% python3 -q
>>> import numpy as np
>>> import numpy.linalg as la
>>> np.set_printoptions(precision=2, suppress=True, linewidth=100, legacy="1.25")
>>> tidy = lambda a: np.round(a, 2) + 0
>>> A = np.loadtxt("layer3.csv", delimiter=",")
>>> tidy(A)
array([[0.17, 0.17, 0.25, 0.42, 0.  ],
       [0.33, 0.11, 0.11, 0.44, 0.  ],
       [0.06, 0.12, 0.24, 0.29, 0.29],
       [0.17, 0.22, 0.17, 0.17, 0.28],
       [0.21, 0.14, 0.21, 0.14, 0.29]])
>>> tidy(np.einsum("ij,ji->", A, A))
1.01
>>> tidy(la.eigvals(A))
array([ 1.  +0.j  , -0.14+0.j  , -0.04+0.15j, -0.04-0.15j,  0.19+0.j  ])
>>> tidy(la.det(A.T))
0.0
>>> tidy(la.det(A[::-1]))
0.0
>>> tidy(la.norm(A) ** 2 / la.norm(A, 2) ** 2)
1.21
>>> tidy(la.norm(A[3], 1)), tidy(la.norm(A[3], np.inf))
(1.0, 0.28)
>>> tidy(A[3] @ A[2])
0.21
>>> tidy(la.norm(A, axis=1))
array([0.54, 0.58, 0.5 , 0.46, 0.46])
>>> tidy(la.norm(A, 1)), tidy(la.norm(A, np.inf))
(1.46, 1.0)
>>> J = np.loadtxt("m.csv", delimiter=",")
>>> J
array([[ 3.,  2.,  0.,  0.,  3.,  2.],
       [ 0.,  2.,  3.,  3.,  0.,  3.],
       [ 8.,  7.,  8.,  5.,  4.,  1.],
       [ 3.,  2.,  0.,  0.,  3.,  2.],
       [ 3.,  2.,  0.,  0.,  3.,  2.],
       [ 2.,  3.,  3.,  2.,  1.,  0.],
       [ 6.,  4.,  5.,  3.,  3.,  1.],
       [ 3.,  1.,  3.,  1.,  2.,  0.],
       [ 0.,  2.,  3.,  3.,  0.,  3.],
       [ 3.,  3.,  2.,  2.,  1.,  1.],
       [ 0.,  2.,  3.,  3.,  0.,  3.],
       [ 3.,  5.,  5.,  5.,  1.,  4.],
       [11.,  9.,  8.,  5.,  7.,  3.],
       [ 0.,  2.,  3.,  3.,  0.,  3.],
       [ 0.,  0.,  0.,  0.,  0.,  0.],
       [ 8.,  8.,  5.,  4.,  5.,  3.],
       [ 3.,  3.,  2.,  2.,  1.,  1.],
       [ 0.,  0.,  0.,  0.,  0.,  0.],
       [ 5.,  5.,  8.,  5.,  2.,  6.],
       [ 0.,  0.,  0.,  0.,  0.,  0.]])
>>> cen = J - J.mean(axis=0)
>>> evecs = la.svd(cen)[2][:1]
>>> B = cen - cen @ evecs.T @ evecs
>>> la.norm(B, axis=1).round(6).argmax()
18
>>> tidy(la.norm(B) / la.norm(cen))
0.47
>>> tidy(B.std(axis=0))
array([1.09, 0.53, 1.19, 1.08, 1.1 , 1.4 ])
>>> tidy((cen @ evecs.T).std(axis=0))
array([5.02])
>>> tidy(np.diag(evecs.T @ evecs))
array([0.33, 0.23, 0.23, 0.09, 0.1 , 0.02])
